% python3 -q
>>> import numpy as np
>>> from numpy import linalg as LA
>>> np.set_printoptions(precision=4, suppress=True, linewidth=140)
>>> def rd(a):
...     return np.round(a, 4) + 0
... 
>>> rng = np.random.default_rng(728767)
>>> A = rng.normal(size=(17, 3)) + 5 * np.array([4, 7, 6])
>>> rd(A)
array([[19.2869, 34.4859, 29.2169],
       [18.8488, 36.6469, 29.8227],
       [20.8623, 34.91  , 29.561 ],
       [19.3059, 34.8852, 30.8641],
       [20.2321, 34.9253, 30.7352],
       [20.9189, 35.3926, 30.8672],
       [20.7174, 35.1444, 30.9344],
       [22.3069, 34.1976, 29.3599],
       [18.9205, 35.655 , 30.6601],
       [18.2435, 35.2175, 28.3708],
       [19.1051, 35.1314, 30.1262],
       [20.4542, 34.6564, 28.6712],
       [20.6699, 35.0349, 29.8699],
       [18.4029, 34.9655, 28.7532],
       [22.068 , 34.3524, 31.4081],
       [19.4688, 35.7638, 31.2975],
       [18.9961, 33.6809, 29.4027]])
>>> out = A / LA.norm(A, axis=1, keepdims=True)
>>> cov = out @ out.T
>>> (cov - 2 * np.eye(17)).round(6).argmax(axis=1)
array([10,  9, 12, 15,  6,  6,  5,  2, 10,  1,  8,  2,  2,  1,  6,  3,  4])
>>> T = np.stack([A, 4 * A, A[::-1]])
>>> LA.matrix_rank(T.reshape(3, -1))
np.int64(2)
>>> T.shape
(3, 17, 3)
>>> rd(np.einsum("bij,cij->bc", T, T))
array([[ 42921.2101, 171684.8405,  42878.3345],
       [171684.8405, 686739.362 , 171513.3382],
       [ 42878.3345, 171513.3382,  42921.2101]])
>>> vec = np.array([1, 0, 0])
>>> target = A @ vec
>>> rd(LA.lstsq(A, target)[0])
array([1., 0., 0.])
>>> rd(LA.solve(A.T @ A, A.T @ target))
array([1., 0., 0.])
>>> target = target + 0.02 * rng.normal(size=17)
>>> rd(target)
array([19.2796, 18.8524, 20.8491, 19.2765, 20.227 , 20.9074, 20.7234, 22.3091, 18.9473, 18.2463, 19.0904, 20.456 , 20.726 , 18.3986,
       22.0546, 19.458 , 18.9946])
>>> c, *_ = LA.lstsq(A, target)
>>> rd(c)
array([ 1.0024,  0.0043, -0.0066])
>>> c.round()
array([ 1.,  0., -0.])
>>> rd(A.T @ (target - A @ c))
array([0., 0., 0.])
>>> rd(LA.norm(target - A @ c))
np.float64(0.0724)
>>> cov = np.cov(A, rowvar=False)
>>> rd(np.corrcoef(A[:, 0], A[:, 1])[0, 1])
np.float64(-0.3565)
>>> cov.shape
(3, 3)
>>> rd(LA.eigvalsh(cov)[::-1])
array([1.695 , 0.8727, 0.266 ])
>>> rd(cov)
array([[ 1.4709, -0.2896,  0.3812],
       [-0.2896,  0.4487,  0.1526],
       [ 0.3812,  0.1526,  0.9141]])
>>> np.argsort(-A.std(axis=0).round(6), kind="stable")
array([0, 2, 1])
>>> rd(np.corrcoef(A.T))
array([[ 1.    , -0.3565,  0.3287],
       [-0.3565,  1.    ,  0.2383],
       [ 0.3287,  0.2383,  1.    ]])
>>> m1, _ = LA.qr(np.array([[-2.3, -0.6, 0.9, 1.1],
...     [-0.2, 0.5, 0.1, -1.1],
...     [-0.1, 0.0, -0.3, 1.6],
...     [1.1, 0.3, -0.2, 0.4]]))
>>> rd(m1)
array([[-0.8987,  0.0628,  0.2547,  0.3515],
       [-0.0781, -0.9956,  0.0293, -0.043 ],
       [-0.0391, -0.0446, -0.8498,  0.5237],
       [ 0.4298, -0.0537,  0.4605,  0.7748]])
>>> th = np.radians(30)
>>> r_ = np.eye(4)
>>> r_[3, 3] = r_[0, 0] = np.cos(th)
>>> r_[3, 0], r_[0, 3] = -np.sin(th), np.sin(th)
>>> rd(r_)
array([[ 0.866,  0.   ,  0.   ,  0.5  ],
       [ 0.   ,  1.   ,  0.   ,  0.   ],
       [ 0.   ,  0.   ,  1.   ,  0.   ],
       [-0.5  ,  0.   ,  0.   ,  0.866]])
>>> out = m1 @ r_.T
>>> np.allclose(LA.norm(m1, axis=1), LA.norm(out, axis=1))
True
